% ipython --no-banner

In [1]: import numpy as np

In [2]: from numpy import linalg as LA

In [3]: np.set_printoptions(suppress=True, linewidth=140)

In [4]: def tidy(a):
   ...:     return np.round(a, 2) + 0
   ...: 

In [5]: X = np.load("sample9.npy")

In [6]: X
Out[6]: 
array([[-12,   3, -12,   3],
       [  0,  -3,   0,  -3],
       [ -8,   2,  -8,   2],
       [  0,  -2,   0,  -2]])

In [7]: # rows and columns are dependent

In [8]: f, v = X[1], X[0]

In [9]: f @ v
Out[9]: np.int64(-18)

In [10]: pr = (f @ v) / (f @ f) * f

In [11]: np.outer(f, v)
Out[11]: 
array([[ 0,  0,  0,  0],
       [36, -9, 36, -9],
       [ 0,  0,  0,  0],
       [36, -9, 36, -9]])

In [12]: tidy(LA.norm(f + v) ** 2 + LA.norm(f - v) ** 2)
Out[12]: np.float64(648.0)

In [13]: pr
Out[13]: array([-0.,  3., -0.,  3.])

In [14]: M2 = np.array([[-4, -5], [-1, -4], [-2, 5], [0, 2]])

In [15]: LA.matrix_rank(np.vstack([X, M2.T]))
Out[15]: np.int64(4)

In [16]: LA.matrix_rank(X @ M2)
Out[16]: np.int64(2)

In [17]: X @ M2
Out[17]: 
array([[69, -6],
       [ 3,  6],
       [46, -4],
       [ 2,  4]])

In [18]: np.einsum("ij->j", X)
Out[18]: array([-20,   0, -20,   0])

In [19]: F = np.tril(np.array([[-2, -1, -1, 2, 0, -1, -2, 0, 2],
    ...:     [2, 2, -2, 1, -1, -1, -2, 2, 0],
    ...:     [0, 2, 1, 2, 0, -1, 0, 1, -1],
    ...:     [-2, -1, 0, -1, -1, -1, -2, 2, 0],
    ...:     [0, 2, -2, 1, 1, -2, 1, 2, 1],
    ...:     [-1, 1, 0, 0, -1, 2, 2, 2, -2],
    ...:     [-1, 2, 1, 0, 1, 2, 1, 2, -2],
    ...:     [-2, 0, 1, 2, 0, -1, -2, -1, 2],
    ...:     [-2, 1, -1, -1, 1, -1, -1, 0, 0]]), -1) + np.eye(9, dtype=int)

In [20]: F
Out[20]: 
array([[ 1,  0,  0,  0,  0,  0,  0,  0,  0],
       [ 2,  1,  0,  0,  0,  0,  0,  0,  0],
       [ 0,  2,  1,  0,  0,  0,  0,  0,  0],
       [-2, -1,  0,  1,  0,  0,  0,  0,  0],
       [ 0,  2, -2,  1,  1,  0,  0,  0,  0],
       [-1,  1,  0,  0, -1,  1,  0,  0,  0],
       [-1,  2,  1,  0,  1,  2,  1,  0,  0],
       [-2,  0,  1,  2,  0, -1, -2,  1,  0],
       [-2,  1, -1, -1,  1, -1, -1,  0,  1]])

In [21]: # triangular: eigenvalues sit on the diagonal

In [22]: f = np.array([0, 3, 1])

In [23]: np.array([np.convolve(row, f, "same") for row in F])
Out[23]: 
array([[ 3,  1,  0,  0,  0,  0,  0,  0,  0],
       [ 6,  5,  1,  0,  0,  0,  0,  0,  0],
       [ 0,  6,  5,  1,  0,  0,  0,  0,  0],
       [-6, -5, -1,  3,  1,  0,  0,  0,  0],
       [ 0,  6, -4,  1,  4,  1,  0,  0,  0],
       [-3,  2,  1,  0, -3,  2,  1,  0,  0],
       [-3,  5,  5,  1,  3,  7,  5,  1,  0],
       [-6, -2,  3,  7,  2, -3, -7,  1,  1],
       [-6,  1, -2, -4,  2, -2, -4, -1,  3]])

In [24]: np.correlate(F[6], F[2], "full")
Out[24]: array([ 0,  0,  0,  0,  0,  0, -1,  0,  5,  2,  1,  4,  5,  2,  0,  0,  0])

In [25]: np.cross(F[6, :3], F[2, :3])
Out[25]: array([ 0,  1, -2])
